$ python3 -q
>>> import numpy as np
>>> np.set_printoptions(precision=2, suppress=True, linewidth=120)
>>> K = np.load("mat.npy")
>>> K
array([[2., 1., 0., 0.],
       [0., 2., 1., 0.],
       [0., 0., 2., 1.],
       [0., 0., 0., 2.]])
>>> t3 = np.stack([K, 5 * K, K[::-1]])
>>> t3.sum(axis=0)
array([[12.,  6.,  0.,  2.],
       [ 0., 12.,  8.,  1.],
       [ 0.,  2., 13.,  6.],
       [ 2.,  1.,  0., 12.]])
>>> B = np.array([[0, -3, 0], [-2, -1, -2], [-2, -1, -3], [0, 3, -1]])
>>> np.einsum("ij,ij->i", K, K)
array([5., 5., 5., 4.])
>>> np.einsum("ij->j", K)
array([2., 3., 3., 3.])
>>> K @ B
array([[-2., -7., -2.],
       [-6., -3., -7.],
       [-4.,  1., -7.],
       [ 0.,  6., -2.]])
>>> np.linalg.matrix_rank(K @ B)
np.int64(3)
>>> X = np.load("out11.npy")
>>> X
array([[1.  , 0.2 , 0.04, 0.01],
       [0.2 , 1.  , 0.2 , 0.04],
       [0.04, 0.2 , 1.  , 0.2 ],
       [0.01, 0.04, 0.2 , 1.  ]])
>>> evals, vecs = np.linalg.eigh(X)
>>> np.unique(evals.round(6) + 0, return_counts=True)[1]
array([1, 1, 1, 1])
>>> np.linalg.eigvalsh(X @ X)
array([0.5 , 0.72, 1.17, 1.86])
>>> np.linalg.svd(X, compute_uv=False)
array([1.36, 1.08, 0.85, 0.71])
>>> rng = np.random.default_rng(1441)
>>> lab = rng.permutation(4)
>>> lab
array([3, 2, 0, 1])
>>> B = X[lab][:, lab]
>>> np.allclose(B, X)
False
